$ ipython --no-banner

In [1]: import numpy as np

In [2]: np.set_printoptions(precision=4, suppress=True, linewidth=140)

In [3]: def tidy(a):
   ...:     return np.round(a, 4) + 0
   ...: 

In [4]: W0 = np.loadtxt("m.csv", delimiter=",")

In [5]: W0
Out[5]: 
array([[ 0.,  1.,  1.,  1.,  0., -2.,  0., -2.,  0.],
       [ 0.,  3.,  5., -2.,  1.,  1.,  0.,  0.,  2.],
       [ 2.,  2.,  5.,  0., -1.,  0.,  1., -1.,  0.],
       [ 0.,  0.,  0.,  0., -2.,  0., -1.,  0., -2.],
       [ 0.,  0.,  0., -2., -2., -1.,  2., -1.,  1.],
       [ 0.,  0.,  0.,  2.,  0., -2.,  0.,  1., -2.],
       [ 0.,  0.,  0.,  1., -2., -1., -2., -1., -2.],
       [ 0.,  0.,  0.,  0.,  2., -1.,  2.,  2., -1.],
       [ 0.,  0.,  0.,  2.,  2.,  1.,  2.,  2., -2.]])

In [6]: rng = np.random.default_rng(661)

In [7]: idx = rng.permutation(9)

In [8]: out = W0[:, idx] * rng.choice([-1, 1], 9)

In [9]: out
Out[9]: 
array([[-1., -2.,  0., -1.,  0., -0., -0., -2., -1.],
       [-5.,  0.,  0., -3.,  2., -0., -1.,  1.,  2.],
       [-5., -1.,  1., -2.,  0., -2.,  1.,  0., -0.],
       [-0.,  0., -1., -0., -2., -0.,  2.,  0., -0.],
       [-0., -1.,  2., -0.,  1., -0.,  2., -1.,  2.],
       [-0.,  1.,  0., -0., -2., -0., -0., -2., -2.],
       [-0., -1., -2., -0., -2., -0.,  2., -1., -1.],
       [-0.,  2.,  2., -0., -1., -0., -2., -1., -0.],
       [-0.,  2.,  2., -0., -2., -0., -2.,  1., -2.]])

In [10]: Uu, _, Vt = np.linalg.svd(W0.T @ out)

In [11]: tidy(Uu @ Vt)
Out[11]: 
array([[ 0.,  0.,  0.,  0.,  0., -1.,  0.,  0.,  0.],
       [ 0.,  0.,  0., -1.,  0.,  0.,  0.,  0.,  0.],
       [-1.,  0.,  0.,  0.,  0.,  0.,  0.,  0.,  0.],
       [ 0.,  0.,  0.,  0.,  0.,  0.,  0.,  0., -1.],
       [ 0.,  0.,  0.,  0.,  0.,  0., -1.,  0.,  0.],
       [ 0.,  0.,  0.,  0.,  0.,  0.,  0.,  1.,  0.],
       [ 0.,  0.,  1.,  0.,  0.,  0.,  0.,  0.,  0.],
       [ 0.,  1.,  0.,  0.,  0.,  0.,  0.,  0.,  0.],
       [ 0.,  0.,  0.,  0.,  1.,  0.,  0.,  0.,  0.]])

In [12]: tidy(np.linalg.lstsq(W0, out)[0])
Out[12]: 
array([[ 0.,  0.,  0.,  0.,  0., -1.,  0.,  0.,  0.],
       [ 0.,  0.,  0., -1.,  0.,  0.,  0.,  0.,  0.],
       [-1.,  0.,  0.,  0.,  0.,  0.,  0.,  0.,  0.],
       [ 0.,  0.,  0.,  0.,  0.,  0.,  0.,  0., -1.],
       [ 0.,  0.,  0.,  0.,  0.,  0., -1.,  0.,  0.],
       [ 0.,  0.,  0.,  0.,  0.,  0.,  0.,  1.,  0.],
       [ 0.,  0.,  1.,  0.,  0.,  0.,  0.,  0.,  0.],
       [ 0.,  1.,  0.,  0.,  0.,  0.,  0.,  0.,  0.],
       [ 0.,  0.,  0.,  0.,  1.,  0.,  0.,  0.,  0.]])

In [13]: x = np.array([2, 1, 2, -2, 4, 3, -3, 1, 3])

In [14]: (out * x).sum(axis=1)
Out[14]: array([ -7.,  14., -14., -16.,   6., -15., -23.,   7.,  -1.])

In [15]: (out @ x).argmax()
Out[15]: np.int64(1)

In [16]: np.linalg.norm(out @ x) <= np.linalg.norm(out, 2) * np.linalg.norm(x) + 1e-9
Out[16]: np.True_

In [17]: out * x
Out[17]: 
array([[ -2.,  -2.,   0.,   2.,   0.,  -0.,   0.,  -2.,  -3.],
       [-10.,   0.,   0.,   6.,   8.,  -0.,   3.,   1.,   6.],
       [-10.,  -1.,   2.,   4.,   0.,  -6.,  -3.,   0.,  -0.],
       [ -0.,   0.,  -2.,   0.,  -8.,  -0.,  -6.,   0.,  -0.],
       [ -0.,  -1.,   4.,   0.,   4.,  -0.,  -6.,  -1.,   6.],
       [ -0.,   1.,   0.,   0.,  -8.,  -0.,   0.,  -2.,  -6.],
       [ -0.,  -1.,  -4.,   0.,  -8.,  -0.,  -6.,  -1.,  -3.],
       [ -0.,   2.,   4.,   0.,  -4.,  -0.,   6.,  -1.,  -0.],
       [ -0.,   2.,   4.,   0.,  -8.,  -0.,   6.,   1.,  -6.]])

In [18]: out @ (2 * x)
Out[18]: array([-14.,  28., -28., -32.,  12., -30., -46.,  14.,  -2.])

In [19]: r0 = np.array([-1, -3, 2, -3, -3, -3, 3, 0, -1])

In [20]: out = W0 + np.outer(r0, np.eye(9)[8])

In [21]: np.linalg.matrix_rank(out - W0)
Out[21]: np.int64(1)

In [22]: print(out)
[[ 0.  1.  1.  1.  0. -2.  0. -2. -1.]
 [ 0.  3.  5. -2.  1.  1.  0.  0. -1.]
 [ 2.  2.  5.  0. -1.  0.  1. -1.  2.]
 [ 0.  0.  0.  0. -2.  0. -1.  0. -5.]
 [ 0.  0.  0. -2. -2. -1.  2. -1. -2.]
 [ 0.  0.  0.  2.  0. -2.  0.  1. -5.]
 [ 0.  0.  0.  1. -2. -1. -2. -1.  1.]
 [ 0.  0.  0.  0.  2. -1.  2.  2. -1.]
 [ 0.  0.  0.  2.  2.  1.  2.  2. -3.]]

In [23]: x = np.array([-1, -2, 2, -1, 0, 0, -1, 2, -1])

In [24]: y = W0 @ x

In [25]: y
Out[25]: array([-5.,  4.,  1.,  3., -3.,  2.,  1.,  3.,  2.])

In [26]: tidy(np.linalg.solve(W0.T, W0[8]))
Out[26]: array([0., 0., 0., 0., 0., 0., 0., 0., 1.])

In [27]: tidy(np.linalg.solve(W0, -2 * y))
Out[27]: array([ 2.,  4., -4.,  2.,  0.,  0.,  2., -4.,  2.])

In [28]: q, R = np.linalg.qr(W0)

In [29]: print(tidy(q @ R))
[[ 0.  1.  1.  1.  0. -2.  0. -2.  0.]
 [ 0.  3.  5. -2.  1.  1.  0.  0.  2.]
 [ 2.  2.  5.  0. -1.  0.  1. -1.  0.]
 [ 0.  0.  0.  0. -2.  0. -1.  0. -2.]
 [ 0.  0.  0. -2. -2. -1.  2. -1.  1.]
 [ 0.  0.  0.  2.  0. -2.  0.  1. -2.]
 [ 0.  0.  0.  1. -2. -1. -2. -1. -2.]
 [ 0.  0.  0.  0.  2. -1.  2.  2. -1.]
 [ 0.  0.  0.  2.  2.  1.  2.  2. -2.]]
